% ipython --no-banner

In [1]: import numpy as np

In [2]: np.set_printoptions(precision=2, suppress=True, linewidth=200)

In [3]: def rd(a):
   ...:     return np.round(a, 2) + 0
   ...: 

In [4]: arr = np.load("w.npy")

In [5]: rd(arr)
Out[5]: 
array([[ -1.85, -17.61,   8.67,   3.32],
       [ -2.76, -17.89,   6.54,   5.44],
       [ -3.25, -17.85,   5.25,   6.59],
       [  6.02,   4.25,  12.33, -13.92],
       [ -1.9 , -17.64,   8.57,   3.44],
       [ -5.68, -13.91,  -4.07,  12.55],
       [  2.22,  17.78,  -7.86,  -4.17],
       [ -1.12,  14.12, -13.69,   3.46],
       [ -2.24, -17.78,   7.81,   4.22],
       [  1.19, -14.  ,  13.77,  -3.61],
       [ -1.91, -17.64,   8.55,   3.45],
       [ -5.51,  -0.07, -14.2 ,  12.96],
       [  6.06,  11.41,   6.96, -13.59],
       [  4.13,  -6.31,  15.53, -10.1 ]])

In [6]: np.linalg.cond(arr) > 100
Out[6]: np.True_

In [7]: left, sv, VT = np.linalg.svd(arr)

In [8]: np.argmax(sv[:-1] / (sv[1:] + 1e-6)) + 1
Out[8]: np.int64(2)

In [9]: rd(sv)
Out[9]: array([61.42, 42.75,  0.  ,  0.  ])

In [10]: B = left[:, :2] @ np.diag(sv[:2]) @ VT[:2]

In [11]: rd(B)
Out[11]: 
array([[ -1.85, -17.61,   8.67,   3.32],
       [ -2.76, -17.89,   6.54,   5.44],
       [ -3.25, -17.85,   5.25,   6.59],
       [  6.02,   4.25,  12.33, -13.92],
       [ -1.9 , -17.64,   8.57,   3.44],
       [ -5.68, -13.91,  -4.07,  12.55],
       [  2.22,  17.78,  -7.86,  -4.17],
       [ -1.12,  14.12, -13.69,   3.46],
       [ -2.24, -17.78,   7.81,   4.22],
       [  1.19, -14.  ,  13.77,  -3.61],
       [ -1.91, -17.64,   8.55,   3.45],
       [ -5.51,  -0.07, -14.2 ,  12.96],
       [  6.06,  11.41,   6.96, -13.59],
       [  4.13,  -6.31,  15.53, -10.1 ]])

In [12]: np.linalg.matrix_rank(arr, rtol=0.05)
Out[12]: np.int64(2)

In [13]: np.linalg.matrix_rank(B)
Out[13]: np.int64(2)

In [14]: rd(np.abs(arr - B).max())
Out[14]: np.float64(0.0)

In [15]: Xs = arr - arr.mean(axis=0)

In [16]: evecs = np.linalg.svd(Xs)[2][:2]

In [17]: B = Xs - Xs @ evecs.T @ evecs

In [18]: rd(np.linalg.norm(B) / np.linalg.norm(Xs))
Out[18]: np.float64(0.0)

In [19]: rd((Xs @ evecs.T).std(axis=0))
Out[19]: array([14.53, 11.36])

In [20]: np.linalg.norm(B, axis=1).round(6).argmax()
Out[20]: np.int64(0)

In [21]: rd(np.diag(evecs.T @ evecs))
Out[21]: array([0.1, 0.8, 0.6, 0.5])

In [22]: left, sv, VT = np.linalg.svd(arr)

In [23]: evecs = VT[:(sv > 1e-8).sum()]

In [24]: rng = np.random.default_rng(87493)

In [25]: x = arr[13] + 4 * arr[9] + rng.integers(2) * np.eye(4)[2]

In [26]: rd(x)
Out[26]: array([  8.88, -62.3 ,  71.61, -24.55])

In [27]: rd(np.linalg.norm(x - evecs.T @ evecs @ x))
Out[27]: np.float64(0.63)

In [28]: np.allclose(evecs.T @ evecs @ x, x)
Out[28]: False

In [29]: rd(np.diag(evecs.T @ evecs))
Out[29]: array([0.1, 0.8, 0.6, 0.5])

In [30]: feats = np.loadtxt("layer2.csv", delimiter=",")

In [31]: feats
Out[31]: 
array([[-0.27,  0.14, -1.11],
       [ 0.14, -1.7 ,  0.51],
       [-1.11,  0.51, -0.03]])

In [32]: gram = arr.T @ arr

In [33]: rd(np.linalg.eigvalsh(gram)[::-1])
Out[33]: array([3772.51, 1827.49,    0.  ,    0.  ])

In [34]: (arr @ arr.T).shape
Out[34]: (14, 14)

In [35]: rd(np.trace(gram)), (arr ** 2).sum()
Out[35]: (np.float64(5600.0), np.float64(5600.0))

In [36]: np.linalg.matrix_rank(gram)
Out[36]: np.int64(2)

In [37]: rd(np.diag(gram))
Out[37]: array([ 194.13, 2980.38, 1451.72,  973.77])

In [38]: W1 = np.array([[-3, -1, 3], [2, 3, -1], [2, -3, 0], [1, 0, 1]])

In [39]: b = np.array([8, 8, 6])

In [40]: act = np.maximum(arr @ W1 + b, 0)

In [41]: (act > 0).astype(int)
Out[41]: 
array([[0, 0, 1],
       [0, 0, 1],
       [0, 0, 1],
       [1, 0, 1],
       [0, 0, 1],
       [1, 0, 1],
       [1, 1, 0],
       [1, 1, 0],
       [0, 0, 1],
       [1, 0, 1],
       [0, 0, 1],
       [1, 1, 1],
       [1, 1, 0],
       [1, 0, 1]])

In [42]: rd((act > 0).mean(axis=0))
Out[42]: array([0.57, 0.29, 0.79])

In [43]: cent = np.array([[1, 4], [1, -1], [-3, -2]])

In [44]: W1 @ cent
Out[44]: 
array([[-13, -17],
       [  8,   7],
       [ -1,  11],
       [ -2,   2]])
